$ python3 -q
>>> import numpy as np
>>> from numpy import linalg as LA
>>> np.set_printoptions(precision=2, suppress=True, linewidth=160)
>>> rd = lambda a: np.round(a, 2) + 0
>>> X = np.array([[-16.88, -40.73, 30.82, 35.36],
...     [-17.07, -40.56, 29.93, 36.39],
...     [-16.13, -40.47, 30.21, 34.17],
...     [-15.91, -39.63, 30.67, 35.37],
...     [-14.49, -39.39, 28.14, 35.37],
...     [-16.07, -40.85, 31.24, 33.71],
...     [-13.72, -40.78, 29.96, 34.76],
...     [-14.08, -39.77, 30.23, 36.24],
...     [-13.98, -41.3, 29.33, 35.2],
...     [-14.93, -39.43, 29.68, 35.79],
...     [-13.86, -40.01, 29.23, 34.65],
...     [-15.6, -40.0, 29.19, 35.47]])
>>> W2 = X[[3, 6]].astype(float)
>>> for _ in range(5):
...     idx = LA.norm(X[:, None] - W2, axis=-1).argmin(axis=1)
...     W2 = np.array([X[idx == j].mean(axis=0) for j in range(2)])
... 
>>> idx
array([0, 0, 0, 0, 1, 0, 1, 1, 1, 1, 1, 0])
>>> rd(W2)
array([[-16.28, -40.37,  30.34,  35.08],
       [-14.18, -40.11,  29.43,  35.34]])
>>> np.abs(W2[1] - W2[0]).argmax()
np.int64(0)
>>> F = np.array([[0, 0, 1, 0], [1, 0, 0, 0], [0, 1, 0, 0], [0, 0, 0, 1]])
>>> F
array([[0, 0, 1, 0],
       [1, 0, 0, 0],
       [0, 1, 0, 0],
       [0, 0, 0, 1]])
>>> O, V = LA.qr(F[:, :1])[0], LA.qr(F[:, 1:])[0]
>>> s = LA.svd(O.T @ V, compute_uv=False)
>>> (s > 0.9).sum()
np.int64(0)
>>> rd(LA.norm(O @ O.T - V @ V.T, 2))
np.float64(1.0)
>>> r0 = np.array([5, 0, 5])
>>> np.array([np.convolve(row, r0, "same") for row in F])
array([[0, 5, 0, 5],
       [0, 5, 0, 0],
       [5, 0, 5, 0],
       [0, 0, 5, 0]])
>>> np.cross(F[0, :3], F[3, :3])
array([0, 0, 0])
>>> np.convolve(F[0], r0)
array([0, 0, 5, 0, 5, 0])
>>> vec = np.array([0, 0, -1, 0])
>>> (F * vec).sum(axis=1)
array([-1,  0,  0,  0])
>>> F @ np.ones(4)
array([1., 1., 1., 1.])
>>> np.einsum("ij,j->i", F, vec)
array([-1,  0,  0,  0])
>>> F @ np.eye(4)[1]
array([0., 0., 1., 0.])
>>> LA.norm(F @ vec) <= LA.norm(F, 2) * LA.norm(vec) + 1e-9
np.True_
>>> rd(LA.svd(F, compute_uv=False))
array([1., 1., 1., 1.])
>>> rd(LA.pinv(F))
array([[0., 1., 0., 0.],
       [0., 0., 1., 0.],
       [1., 0., 0., 0.],
       [0., 0., 0., 1.]])
>>> rd(LA.norm(F, axis=0))
array([1., 1., 1., 1.])
>>> W0 = np.array([[7.73, -10.87, -5.04],
...     [1.9, 4.09, 1.06],
...     [-0.34, -14.76, -5.13],
...     [1.73, -1.99, -1.21]])
>>> rng = np.random.default_rng(5)
>>> idx = rng.permutation(3)
>>> out = W0[:, idx] * rng.choice([-1, 1], 3)
>>> out
array([[10.87, -5.04, -7.73],
       [-4.09,  1.06, -1.9 ],
       [14.76, -5.13,  0.34],
       [ 1.99, -1.21, -1.73]])
>>> Uu, _, Vt = LA.svd(W0.T @ out)
>>> rd(LA.lstsq(W0, out)[0])
array([[ 0.,  0., -1.],
       [-1.,  0.,  0.],
       [ 0.,  1.,  0.]])
>>> idx
array([1, 2, 0])
